In [1]: import numpy as np

In [2]: np.set_printoptions(precision=3, suppress=True, linewidth=200, floatmode="fixed")

In [3]: F = np.load("test7.npy")

In [4]: F
Out[4]: 
array([[19.000, 18.000, 11.000],
       [-8.000, -7.000, -8.000],
       [-6.000, -6.000,  2.000]])

In [5]: vec = np.array([3, -2, 0])

In [6]: y = F @ vec

In [7]: coef, lr = np.zeros(3), 1 / np.linalg.norm(F, 2) ** 2

In [8]: for i in range(200):
   ...:     coef -= lr * F.T @ (F @ coef - y)
   ...:     if i % 50 == 0: print(i, round(np.linalg.norm(F @ coef - y), 3))
   ...: 
0 0.847
50 0.726
100 0.722
150 0.72

In [9]: coef
Out[9]: array([0.541, 0.476, 0.225])

In [10]: round(np.linalg.cond(F), 3)
Out[10]: np.float64(155.568)

In [11]: np.abs(np.linalg.svd(F)[2][-1])
Out[11]: array([0.703, 0.708, 0.064])

In [12]: np.argsort(-np.linalg.norm(F, axis=0).round(6), kind="stable")[:3]
Out[12]: array([0, 1, 2])

In [13]: np.round(np.linalg.det(F), 3)
Out[13]: np.float64(40.0)

In [14]: round(np.abs(np.linalg.eigvals(F)).max(), 3)
Out[14]: np.float64(8.0)

In [15]: np.allclose(F, F.T)
Out[15]: False

In [16]: (F - F.T) / 2
Out[16]: 
array([[  0.000,  13.000,   8.500],
       [-13.000,   0.000,  -1.000],
       [ -8.500,   1.000,   0.000]])

In [17]: feats = np.load("w.npy")

In [18]: feats
Out[18]: 
array([[ 5, -9,  0,  0,  0,  0],
       [-2,  0,  0,  0,  0,  0],
       [ 3,  4,  0,  0,  0,  0],
       [ 0,  0,  5, -9,  0,  0],
       [ 0,  0, -2,  0,  0,  0],
       [ 0,  0,  3,  4,  0,  0],
       [ 0,  0,  0,  0,  5, -9],
       [ 0,  0,  0,  0, -2,  0],
       [ 0,  0,  0,  0,  3,  4]])

In [19]: O, r_ = np.linalg.qr(feats)

In [20]: round(float(abs(r_[0, 0])), 3), round(np.linalg.norm(feats[:, 0]), 3)
Out[20]: (6.164, np.float64(6.164))

In [21]: np.allclose(r_.T @ r_, feats.T @ feats)
Out[21]: True

In [22]: round(float(np.trace(O @ O.T)), 3)
Out[22]: 6.0

In [23]: np.abs(np.diag(r_))
Out[23]: array([6.164, 8.267, 6.164, 8.267, 6.164, 8.267])

In [24]: O.shape, r_.shape
Out[24]: ((9, 6), (6, 6))

In [25]: O.round(3) + 0
Out[25]: 
array([[-0.811, -0.563,  0.000,  0.000,  0.000,  0.000],
       [ 0.324, -0.210,  0.000,  0.000,  0.000,  0.000],
       [-0.487,  0.799,  0.000,  0.000,  0.000,  0.000],
       [ 0.000,  0.000, -0.811, -0.563,  0.000,  0.000],
       [ 0.000,  0.000,  0.324, -0.210,  0.000,  0.000],
       [ 0.000,  0.000, -0.487,  0.799,  0.000,  0.000],
       [ 0.000,  0.000,  0.000,  0.000, -0.811,  0.563],
       [ 0.000,  0.000,  0.000,  0.000,  0.324,  0.210],
       [ 0.000,  0.000,  0.000,  0.000, -0.487, -0.799]])

In [26]: np.round(O @ r_, 3) + 0
Out[26]: 
array([[ 5.000, -9.000,  0.000,  0.000,  0.000,  0.000],
       [-2.000,  0.000,  0.000,  0.000,  0.000,  0.000],
       [ 3.000,  4.000,  0.000,  0.000,  0.000,  0.000],
       [ 0.000,  0.000,  5.000, -9.000,  0.000,  0.000],
       [ 0.000,  0.000, -2.000,  0.000,  0.000,  0.000],
       [ 0.000,  0.000,  3.000,  4.000,  0.000,  0.000],
       [ 0.000,  0.000,  0.000,  0.000,  5.000, -9.000],
       [ 0.000,  0.000,  0.000,  0.000, -2.000,  0.000],
       [ 0.000,  0.000,  0.000,  0.000,  3.000,  4.000]])

In [27]: np.round(O.T @ O, 3) + 0
Out[27]: 
array([[1.000, 0.000, 0.000, 0.000, 0.000, 0.000],
       [0.000, 1.000, 0.000, 0.000, 0.000, 0.000],
       [0.000, 0.000, 1.000, 0.000, 0.000, 0.000],
       [0.000, 0.000, 0.000, 1.000, 0.000, 0.000],
       [0.000, 0.000, 0.000, 0.000, 1.000, 0.000],
       [0.000, 0.000, 0.000, 0.000, 0.000, 1.000]])
